$ python -q
>>> import numpy as np
>>> import numpy.linalg as la
>>> np.set_printoptions(suppress=True, linewidth=100)
>>> A = np.load("layer17.npy")
>>> print(A)
[[ 0 -1  0  1  0]
 [ 1  0  0 -2  2]
 [ 0  0  0  2 -1]
 [-1  2 -2  0 -3]
 [ 0 -2  1  3  0]]
>>> Uu, sv, Vt = la.svd(A)
>>> evecs = Vt[:(sv > 1e-8).sum()]
>>> rng = np.random.default_rng(36)
>>> x0 = A[3] + 4 * A[2] + rng.integers(2) * np.eye(5)[2]
>>> print(x0)
[-1.  2. -2.  8. -7.]
>>> print(np.round(la.norm(x0 - evecs.T @ evecs @ x0), 2))
0.0
>>> print(np.round(np.diag(evecs.T @ evecs), 2))
[0.64 0.91 0.91 0.91 0.64]
>>> print(np.round(evecs.T @ evecs, 2))
[[ 0.64  0.18 -0.18  0.18  0.36]
 [ 0.18  0.91  0.09 -0.09 -0.18]
 [-0.18  0.09  0.91  0.09  0.18]
 [ 0.18 -0.09  0.09  0.91 -0.18]
 [ 0.36 -0.18  0.18 -0.18  0.64]]
>>> x0 = np.array([4, 2, 4, 5, 0])
>>> print(np.round(la.eigvals(A).real, 2) + 0)
[0. 0. 0. 0. 0.]
>>> print(np.round(la.svd(A, compute_uv=False), 2) + 0)
[4.85 4.85 0.68 0.68 0.  ]
>>> q = la.solve(np.eye(5) - A, np.eye(5) + A)
>>> print(round(la.det(q), 2))
1.0
>>> arr = np.array([[6, -10, -4, -2, -4],
...     [6, -10, -4, -2, -4],
...     [-18, 30, 12, 6, 12],
...     [6, -10, -4, -2, -4],
...     [6, -10, -4, -2, -4]])
>>> print(arr)
[[  6 -10  -4  -2  -4]
 [  6 -10  -4  -2  -4]
 [-18  30  12   6  12]
 [  6 -10  -4  -2  -4]
 [  6 -10  -4  -2  -4]]
>>> Uu, sv, Vt = la.svd(arr)
>>> evecs = Vt[:(sv > 1e-8).sum()]
>>> x0 = arr[3] + 3 * arr[2] + rng.integers(2) * np.eye(5)[4]
>>> print(x0)
[-48.  80.  32.  16.  32.]
>>> print(np.allclose(evecs.T @ evecs @ x0, x0))
True
>>> print(np.round(np.diag(evecs.T @ evecs), 2))
[0.21 0.58 0.09 0.02 0.09]
>>> print(np.round(la.norm(x0 - evecs.T @ evecs @ x0), 2))
0.0
>>> print(la.matrix_rank(np.vstack([arr, x0])))
1
>>> print(la.matrix_rank(arr, rtol=0.1))
1
>>> print(np.argsort(-la.norm(arr, axis=0).round(6), kind="stable")[:3])
[1 0 2]
>>> print([round(float(x), 2) for x in la.svd(arr, compute_uv=False)[:3]])
[47.29, 0.0, 0.0]
>>> print(np.round(la.norm(arr, 2) / la.norm(arr), 2))
1.0
>>> print(np.allclose(arr[:-1].T @ la.lstsq(arr[:-1].T, arr[-1])[0], arr[-1]))
True
>>> print(np.round(np.trace(la.pinv(arr) @ arr), 2))
1.0
>>> labels = rng.permutation(5)
>>> print(labels)
[0 1 4 3 2]
>>> out = arr[labels][:, labels]
>>> print(round(la.det(out), 2), round(float(la.det(arr[labels])), 2))
0.0 0.0
>>> print(out)
[[  6 -10  -4  -2  -4]
 [  6 -10  -4  -2  -4]
 [  6 -10  -4  -2  -4]
 [  6 -10  -4  -2  -4]
 [-18  30  12   6  12]]
>>> print(np.allclose(out, arr))
False
>>> m1 = np.loadtxt("test12.csv", delimiter=",")
>>> print(m1)
[[-9.  6.  0.  0.]
 [ 9.  6.  0.  0.]
 [ 0.  0. -9.  6.]
 [ 0.  0.  9.  6.]]
>>> w, evecs = la.eig(m1)
>>> print(m1 @ evecs[:, 0] - w[0] * evecs[:, 0])
[0. 0. 0. 0.]
>>> print(np.round(np.sort(la.eigvals(m1 @ m1)), 2))
[ 81.  81. 144. 144.]
>>> print(np.round(np.sort(la.eigvals(m1.T)), 2))
[-12. -12.   9.   9.]
>>> print(np.round(np.sort(la.eigvals(la.inv(m1))), 2))
[-0.08 -0.08  0.11  0.11]
>>> gram = m1.T @ m1
>>> print(np.trace(gram), (m1 ** 2).sum())
468.0 468.0
>>> print((m1 @ m1.T).shape)
(4, 4)
>>> print(gram)
[[162.   0.   0.   0.]
 [  0.  72.   0.   0.]
 [  0.   0. 162.   0.]
 [  0.   0.   0.  72.]]
>>> print(np.diag(gram))
[162.  72. 162.  72.]
>>> M = np.loadtxt("dump.csv", delimiter=",")
>>> print(M)
[[ 1. -1.  0.  0.]
 [-1.  1. -1.  0.]
 [ 0. -1.  3. -1.]
 [ 0.  0. -1.  0.]]
>>> w, evecs = la.eigh(M)
>>> print(np.round(la.eigvalsh(M + -2 * np.eye(4)), 2))
[-2.46 -2.   -0.24  1.7 ]
>>> print(np.unique(w.round(6) + 0, return_counts=True)[1])
[1 1 1 1]
>>> out = M + rng.integers(-2, 3, (4, 3)) @ rng.integers(-2, 3, (3, 4))
>>> print(out)
[[ 1. -1.  2. -4.]
 [-3. -1.  0. -1.]
 [-4. -5.  5. -3.]
 [-4. -6.  3. -2.]]
>>> print(out - M)
[[ 0.  0.  2. -4.]
 [-2. -2.  1. -1.]
 [-4. -4.  2. -2.]
 [-4. -6.  4. -2.]]
>>> print(np.round(la.svd(out - M, compute_uv=False), 2) + 0)
[11.15  3.98  1.35  0.  ]
>>> W0 = np.load("case11.npy")
>>> print(W0)
[[ 2.29 -3.05 -3.18 -0.6 ]
 [-1.29  3.3   1.44 -3.22]
 [ 1.57 -2.94 -3.45 -1.42]
 [ 3.79 -0.65 -3.01  1.06]
 [-0.51  4.15  2.69 -0.52]
 [ 1.31 -3.59  3.01 -1.13]
 [-1.22  1.47 -1.97  4.18]
 [ 2.83 -1.2   0.94 -3.83]
 [-1.26 -4.01  0.18 -2.7 ]
 [ 2.3   3.57  2.1  -1.6 ]
 [ 1.09  3.01  1.18 -3.66]
 [-2.57  3.34 -2.13 -1.64]
 [ 3.31 -0.1   2.9  -2.38]
 [ 3.33  3.55  1.11 -0.28]
 [ 2.77 -0.66  1.05 -3.97]
 [ 0.45 -4.21  0.23  2.65]
 [-3.53 -3.4   0.76 -0.63]
 [-4.18  0.76  1.67  2.04]
 [ 1.   -4.13  1.69 -2.02]
 [ 0.43  1.99  1.6   4.27]
 [ 1.79 -3.88 -1.24  2.29]
 [ 0.14  4.64  1.38 -1.24]
 [-3.11 -1.96 -3.39  0.02]]
>>> t = np.radians(120)
>>> r_ = np.eye(4)
>>> r_[1, 1] = r_[0, 0] = np.cos(t)
>>> r_[1, 0], r_[0, 1] = -np.sin(t), np.sin(t)
>>> print(r_.round(2))
[[-0.5   0.87  0.    0.  ]
 [-0.87 -0.5   0.    0.  ]
 [ 0.    0.    1.    0.  ]
 [ 0.    0.    0.    1.  ]]
>>> out = W0 @ r_.T
>>> print(np.round(np.abs(out - W0).max(axis=0), 2))
[6.93 8.21 0.   0.  ]
>>> print(np.round(la.det(r_), 2), np.round(np.trace(r_), 2))
1.0 1.0
>>> r0 = np.array([-2, -1, 1])
>>> print(np.round(np.correlate(W0[15], W0[14], "full"), 2))
[-1.79 17.19 -5.63 -6.25 -9.03 -1.11  7.34]
>>> print(np.convolve(W0[15], r0))
[-0.9   7.97  4.2  -9.74 -2.42  2.65]
>>> print(np.round(np.cross(W0[15, :3], W0[14, :3]), 2))
[-4.27  0.16 11.36]
>>> mat = np.array([[3, 0, 0, 0], [6, 2, 0, 0], [9, 2, 5, 0], [0, 0, 3, 3]])
>>> print(la.matrix_power(mat - np.diag(np.diag(mat)), 4))
[[0 0 0 0]
 [0 0 0 0]
 [0 0 0 0]
 [0 0 0 0]]
>>> print(mat @ mat)
[[ 9  0  0  0]
 [30  4  0  0]
 [84 14 25  0]
 [27  6 24  9]]
>>> print([int(la.matrix_rank(la.matrix_power(mat, p))) for p in range(1, 5)])
[4, 4, 4, 4]
>>> print(np.prod(np.diag(mat)), round(la.det(mat), 2))
90 90.0
>>> print(np.count_nonzero(mat))
8
>>> print(mat.sum(axis=0))
[18  4  8  3]
>>> print(np.abs(mat).max())
9
>>> print(mat.mean(axis=0))
[4.5  1.   2.   0.75]
>>> print(mat.sum(axis=1))
[ 3  8 16  6]
>>> print(round(float(la.norm(mat)), 2))
13.3
>>> print(np.unravel_index(np.abs(mat).argmax(), mat.shape))
(np.int64(2), np.int64(0))
>>> K = np.array([[2, 1, 2, 1, 2], [1, 0, 0, 0, 2], [0, 0, 2, 1, 1]]) * (rng.random((3, 5)) < 0.3)
>>> print(K)
[[2 1 0 1 0]
 [0 0 0 0 0]
 [0 0 0 1 1]]
>>> print([round(float(x), 2) for x in la.svd(K, compute_uv=False)[:3]])
[2.5, 1.33, 0.0]
>>> print(np.argsort(-la.norm(K, axis=0).round(6), kind="stable")[:3])
[0 3 1]
>>> out = np.array([[2, 9, 7, 4]])
>>> E = out.T @ out
>>> print(E)
[[ 4 18 14  8]
 [18 81 63 36]
 [14 63 49 28]
 [ 8 36 28 16]]
>>> gram = E.T @ E
>>> print(la.matrix_rank(gram))
1
>>> print(np.round(la.eigvalsh(gram)[::-1], 2) + 0)
[22500.     0.     0.     0.]
>>> print(np.round(la.svd(E, compute_uv=False) ** 2, 2) + 0)
[22500.     0.     0.     0.]
>>> print((E + E.T) / 2)
[[ 4. 18. 14.  8.]
 [18. 81. 63. 36.]
 [14. 63. 49. 28.]
 [ 8. 36. 28. 16.]]
>>> print((E - E.T) / 2)
[[0. 0. 0. 0.]
 [0. 0. 0. 0.]
 [0. 0. 0. 0.]
 [0. 0. 0. 0.]]
>>> print(np.round(np.abs(la.eigvals(E)).max(), 2))
150.0
>>> print(la.matrix_power(E, 2))
[[  600  2700  2100  1200]
 [ 2700 12150  9450  5400]
 [ 2100  9450  7350  4200]
 [ 1200  5400  4200  2400]]
>>> print(round(la.det(E), 2))
0.0
>>> print(np.allclose(E, E.T))
True
>>> w, evecs = la.eigh(E)
>>> print(np.round(evecs @ np.diag(w) @ evecs.T, 2))
[[ 4. 18. 14.  8.]
 [18. 81. 63. 36.]
 [14. 63. 49. 28.]
 [ 8. 36. 28. 16.]]
>>> print(round(w.sum(), 2), np.trace(E))
150.0 150
>>> print(np.unique(w.round(6) + 0, return_counts=True)[1])
[3 1]
>>> print((w > 1e-8).sum(), (w < -1e-8).sum())
1 0
>>> print(np.round(evecs.T @ E @ evecs, 2) + 0)
[[  0.   0.   0.   0.]
 [  0.   0.   0.   0.]
 [  0.   0.   0.   0.]
 [  0.   0.   0. 150.]]
>>> print(np.round(np.abs(evecs[:, -1]), 2))
[0.16 0.73 0.57 0.33]
>>> r0, v = E[3], E[1]
>>> print(r0 @ r0)
2400
>>> p = (r0 @ v) / (r0 @ r0) * r0
>>> print(la.matrix_rank(np.outer(r0, v)))
1
>>> print(np.outer(r0, v))
[[ 144  648  504  288]
 [ 648 2916 2268 1296]
 [ 504 2268 1764 1008]
 [ 288 1296 1008  576]]
>>> print(v - p)
[0. 0. 0. 0.]
>>> print(p)
[18. 81. 63. 36.]
>>> w, evecs = la.eigh(E)
>>> x0 = np.array([0, -1, -1, 1])
>>> print(np.round(la.eigvalsh(E[1:, 1:]), 2) + 0)
[  0.   0. 146.]
>>> print(x0 @ E @ x0 / (x0 @ x0), round(float(w[0]), 2), round(float(w[-1]), 2))
48.0 -0.0 150.0
>>> print(np.abs(E).sum(axis=1).max(), round(float(np.abs(w).max()), 2))
198 150.0
